% python3 -q
>>> import numpy as np
>>> np.set_printoptions(suppress=True, linewidth=120)
>>> sv = 5 * 0.9 ** np.arange(3)
>>> q, _ = np.linalg.qr(np.array([[-1.7, -0.5, 0.5], [0.2, -0.5, -1.7], [0.5, -0.1, 0.0]]))
>>> rng = np.random.default_rng(3528)
>>> A = rng.normal(size=(27, 3)) * sv @ q
>>> print(A.round(3))
[[ -5.539  -1.871  -2.112]
 [ -1.65    3.455  -0.039]
 [ -6.536   3.988  10.36 ]
 [ -9.312  -6.25    4.261]
 [  0.028  -4.048   0.983]
 [ -0.353  -0.223  -5.525]
 [ -1.997   6.167  -8.232]
 [  0.872   0.45   -2.347]
 [ -3.187   0.716  -1.76 ]
 [  3.321  -8.887  -0.699]
 [  6.187   1.162   5.493]
 [  0.956   2.214   6.469]
 [ -9.057   2.698  -2.671]
 [ -4.215  -4.771   6.863]
 [ -2.638  -2.116   4.265]
 [ -1.383   3.379   5.25 ]
 [ -2.07   -5.911   3.261]
 [  6.881  -8.658  -9.982]
 [ -0.303  -2.777   0.04 ]
 [ -0.086 -13.044   6.895]
 [ -0.556   1.829   3.342]
 [  4.101   2.142   1.059]
 [ -2.296   8.404   3.012]
 [  3.125  -2.178   0.139]
 [ -2.038  -3.87   -6.191]
 [ -1.835  -3.776  -6.106]
 [ -4.274  -4.319   1.416]]
>>> Xc = A - A.mean(axis=0)
>>> evecs = np.linalg.svd(Xc)[2][:2]
>>> Y = Xc - Xc @ evecs.T @ evecs
>>> np.round((Xc @ evecs.T).std(axis=0), 3)
array([5.187, 4.737])
>>> np.round(np.diag(evecs.T @ evecs), 3)
array([0.132, 0.948, 0.92 ])
>>> np.round(Y.std(axis=0), 3)
array([3.378, 0.827, 1.026])
>>> round(np.linalg.norm(Y) / np.linalg.norm(Xc), 3)
np.float64(0.459)
>>> cent = np.sign(np.array([[7, -9, -4, -1], [-7, 5, 6, 2], [-8, -6, 2, -7], [7, 9, 8, 5]]))
>>> Y = (np.tril(cent, -1) + np.eye(4)) @ (np.triu(cent, 1) + np.eye(4))
>>> ev = np.array([-2, -3, 4, -4])
>>> K = np.rint(Y * ev @ np.linalg.inv(Y)) + 0
>>> K
array([[  9.,   6.,  -1.,  -6.],
       [-22., -14.,   2.,  12.],
       [-20., -10.,  -4.,   8.],
       [-12.,  -6.,   0.,   4.]])
>>> theta = np.radians(36)
>>> R = np.eye(4)
>>> R[1, 1] = R[2, 2] = np.cos(theta)
>>> R[1, 2], R[2, 1] = -np.sin(theta), np.sin(theta)
>>> R.round(3)
array([[ 1.   ,  0.   ,  0.   ,  0.   ],
       [ 0.   ,  0.809, -0.588,  0.   ],
       [ 0.   ,  0.588,  0.809,  0.   ],
       [ 0.   ,  0.   ,  0.   ,  1.   ]])
>>> Y = K @ R.T
>>> np.allclose(K @ K.T, Y @ Y.T)
True
>>> np.round(np.linalg.svd(K, compute_uv=False), 3), np.round(np.linalg.svd(Y, compute_uv=False), 3)
(array([41.552,  5.318,  1.755,  0.248]), array([41.552,  5.318,  1.755,  0.248]))
>>> round(np.linalg.det(R), 3), np.round(np.trace(R), 3)
(np.float64(1.0), np.float64(3.618))
>>> print((R != 0).astype(int))
[[1 0 0 0]
 [0 1 1 0]
 [0 1 1 0]
 [0 0 0 1]]
>>> np.round(np.linalg.det(R), 3)
np.float64(1.0)
>>> print(np.allclose(K, K.T))
False
>>> np.trace(K)
np.float64(-5.0)
>>> np.round(np.sort(np.abs(np.linalg.eigvals(K))), 3)
array([2., 3., 4., 4.])
>>> (K + K.T) / 2
array([[  9. ,  -8. , -10.5,  -9. ],
       [ -8. , -14. ,  -4. ,   3. ],
       [-10.5,  -4. ,  -4. ,   4. ],
       [ -9. ,   3. ,   4. ,   4. ]])
>>> round(np.linalg.det(K), 3)
np.float64(-96.0)
>>> z = rng.permutation(4)
>>> z
array([3, 2, 1, 0])
>>> Y = K[z][:, z]
>>> print(np.round(np.sort(np.abs(np.linalg.eigvals(Y))), 3))
[2. 3. 4. 4.]
>>> Y = np.array([[1, 1], [1, 0]])
>>> cent = np.kron(Y, K)
>>> print(cent.shape)
(8, 8)
>>> W0 = np.loadtxt("dump.csv", delimiter=",")
>>> W0.round(3)
array([[ 0.052,  0.157, -0.157, -0.017],
       [ 0.157,  0.471, -0.471, -0.052],
       [-0.157, -0.471,  0.471,  0.052],
       [-0.017, -0.052,  0.052,  0.006]])
>>> # rows and columns are dependent
>>> f = np.array([0, 1, 0])
>>> print(np.round(np.polyval(f, W0[3]), 3))
[-0.017 -0.052  0.052  0.006]
>>> np.round(np.correlate(W0[3], W0[2], "full"), 3)
array([-0.001, -0.011, -0.014,  0.052, -0.014, -0.011, -0.001])
>>> np.linalg.cond(W0) > 100
np.True_
>>> [round(float(x), 3) for x in np.linalg.svd(W0, compute_uv=False)[:3]]
[1.0, 0.0, 0.0]
>>> np.linalg.matrix_rank(W0, rtol=0.1)
np.int64(1)
>>> np.round(np.linalg.norm(W0, 2) / np.linalg.norm(W0), 3)
np.float64(1.0)
>>> z = rng.permutation(4)
>>> z
array([3, 2, 1, 0])
>>> Y = W0[z][:, z]
>>> print(np.round(np.linalg.det(Y), 3), round(np.linalg.det(W0[z]), 3))
0.0 0.0
>>> data = np.load("mat.npy")
>>> data
array([[ 0,  0, -2],
       [ 0, -2,  0],
       [ 2,  0,  0]])
>>> # 2 blocks once reordered
>>> z = rng.permutation(3)
>>> Y = data[:, z] * rng.choice([-1, 1], 3)
>>> Y
array([[ 0,  2,  0],
       [ 2,  0,  0],
       [ 0,  0, -2]])
>>> left, _, VT = np.linalg.svd(data.T @ Y)
>>> print(z)
[1 2 0]
>>> np.round(np.poly(data), 3)
array([1., 2., 4., 8.])
>>> np.round(np.linalg.eigvals(data).sum().real, 3)
np.float64(-2.0)
>>> round(np.linalg.det(data.T), 3)
np.float64(-8.0)
>>> round(float(np.linalg.det(2 * data)), 3), np.round(np.linalg.det(data), 3)
(-64.0, np.float64(-8.0))
>>> np.einsum("ii->", data)
np.int64(-2)
>>> print(round(np.linalg.det(data[::-1]), 3))
8.0
>>> np.kron(np.eye(2, dtype=int), data)
array([[ 0,  0, -2,  0,  0,  0],
       [ 0, -2,  0,  0,  0,  0],
       [ 2,  0,  0,  0,  0,  0],
       [ 0,  0,  0,  0,  0, -2],
       [ 0,  0,  0,  0, -2,  0],
       [ 0,  0,  0,  2,  0,  0]])
>>> q, R = np.linalg.qr(data)
>>> q @ R
array([[ 0.,  0., -2.],
       [ 0., -2.,  0.],
       [ 2.,  0.,  0.]])
>>> np.abs(np.diag(R))
array([2., 2., 2.])
>>> q
array([[ 0.,  0., -1.],
       [-0.,  1.,  0.],
       [-1., -0.,  0.]])
>>> q.shape, R.shape
((3, 3), (3, 3))
>>> np.trace(q @ q.T)
np.float64(3.0)
>>> F = np.loadtxt("data.csv", delimiter=",")
>>> F.round(3)
array([[-0.082, -0.255,  0.405,  0.874],
       [ 0.735, -0.409, -0.509,  0.185],
       [ 0.163,  0.849, -0.3  ,  0.403],
       [ 0.653,  0.216,  0.698, -0.2  ]])
>>> # keeps lengths
>>> f = np.array([2, 4, 0, 5])
>>> Y = F + np.outer(f, np.eye(4)[2])
>>> np.linalg.matrix_rank(np.linalg.inv(Y) - np.linalg.inv(F), tol=1e-8)
np.int64(1)
>>> round(np.linalg.det(Y) / np.linalg.det(F), 3), np.round(1 + np.linalg.solve(F, f)[2], 3)
(np.float64(3.266), np.float64(3.266))
>>> Y = np.array([[0, 5], [-4, -1], [1, 4], [1, 3]])
>>> np.round(np.einsum("ik,kj->ji", F, Y), 3)
array([[ 2.301,  1.312, -3.294, -0.365],
       [ 4.091,  2.604, -0.025,  5.243]])
>>> np.linalg.matrix_rank(F @ Y)
np.int64(2)
>>> np.round(np.einsum("ik,kj->ij", F, Y), 3)
array([[ 2.301,  4.091],
       [ 1.312,  2.604],
       [-3.294, -0.025],
       [-0.365,  5.243]])
>>> np.round((F + F.T) / 2, 3)
array([[-0.082,  0.24 ,  0.284,  0.764],
       [ 0.24 , -0.409,  0.17 ,  0.2  ],
       [ 0.284,  0.17 , -0.3  ,  0.55 ],
       [ 0.764,  0.2  ,  0.55 , -0.2  ]])
>>> print(round(np.trace(F), 3))
-0.99
>>> Y = F + rng.integers(-2, 3, (4, 1)) @ rng.integers(-2, 3, (1, 4))
>>> Y.round(3)
array([[-2.082, -2.255,  1.405,  0.874],
       [ 2.735,  1.591, -1.509,  0.185],
       [ 4.163,  4.849, -2.3  ,  0.403],
       [ 4.653,  4.216, -1.302, -0.2  ]])
>>> np.round(Y - F, 3)
array([[-2., -2.,  1.,  0.],
       [ 2.,  2., -1.,  0.],
       [ 4.,  4., -2.,  0.],
       [ 4.,  4., -2.,  0.]])
>>> M = np.load("arr.npy")
>>> M
array([[0, 0, 0, 1],
       [0, 0, 1, 1],
       [0, 1, 0, 0],
       [1, 1, 0, 0]])
>>> ev, evecs = np.linalg.eig(M)
>>> np.round(np.sort(np.linalg.eigvals(M.T)), 3)
array([-1.618, -0.618,  0.618,  1.618])
>>> np.round(M @ evecs[:, 0] - ev[0] * evecs[:, 0], 3) + 0
array([0., 0., 0., 0.])
>>> print(np.round(np.sort(np.linalg.eigvals(np.linalg.inv(M))), 3))
[-1.618 -0.618  0.618  1.618]
>>> print(np.round(np.sort(np.linalg.eigvals(M @ M)), 3))
[0.382 0.382 2.618 2.618]
>>> theta = np.radians(15)
>>> R = np.eye(4)
>>> R[0, 0] = R[3, 3] = np.cos(theta)
>>> R[0, 3], R[3, 0] = -np.sin(theta), np.sin(theta)
>>> R.round(3)
array([[ 0.966,  0.   ,  0.   , -0.259],
       [ 0.   ,  1.   ,  0.   ,  0.   ],
       [ 0.   ,  0.   ,  1.   ,  0.   ],
       [ 0.259,  0.   ,  0.   ,  0.966]])
>>> Y = M @ R.T
>>> np.allclose(M @ M.T, Y @ Y.T)
True
>>> np.round(np.abs(Y - M).max(axis=0), 3)
array([0.259, 0.   , 0.   , 0.259])
>>> Y.round(3)
array([[-0.259,  0.   ,  0.   ,  0.966],
       [-0.259,  0.   ,  1.   ,  0.966],
       [ 0.   ,  1.   ,  0.   ,  0.   ],
       [ 0.966,  1.   ,  0.   ,  0.259]])
>>> np.unravel_index(np.abs(data).argmax(), data.shape)
(np.int64(0), np.int64(2))
>>> data[3]
Traceback (most recent call last):
  File "<python-input-110>", line 1, in <module>
    data[3]
    ~~~~^^^
IndexError: index 3 is out of bounds for axis 0 with size 3
>>> data.shape
(3, 3)
>>> np.round(np.linalg.svd(data, compute_uv=False), 3)
array([2., 2., 2.])
>>> (M + M.T) / 2
array([[0., 0., 0., 1.],
       [0., 0., 1., 1.],
       [0., 1., 0., 0.],
       [1., 1., 0., 0.]])
>>> np.round(np.sort(np.abs(np.linalg.eigvals(M))), 3)
array([0.618, 0.618, 1.618, 1.618])
>>> (M - M.T) / 2
array([[0., 0., 0., 0.],
       [0., 0., 0., 0.],
       [0., 0., 0., 0.],
       [0., 0., 0., 0.]])
>>> mat = np.load("run7.npy")
>>> mat.round(3)
array([[-3.39 ,  0.12 , -3.652,  0.393],
       [-3.051, -1.262,  2.489, -2.811],
       [ 1.865,  0.345, -2.16 , -4.091],
       [ 0.848, -4.824, -0.896,  0.452]])
>>> np.allclose(mat @ mat.T, mat.T @ mat)
True
>>> round(float(np.trace(mat)), 3)
-6.36
>>> np.round((mat - mat.T) / 2, 3)
array([[ 0.   ,  1.585, -2.758, -0.227],
       [-1.585,  0.   ,  1.072,  1.007],
       [ 2.758, -1.072,  0.   , -1.598],
       [ 0.227, -1.007,  1.598,  0.   ]])
>>> np.round((mat + mat.T) / 2, 3)
array([[-3.39 , -1.466, -0.894,  0.62 ],
       [-1.466, -1.262,  1.417, -3.818],
       [-0.894,  1.417, -2.16 , -2.494],
       [ 0.62 , -3.818, -2.494,  0.452]])
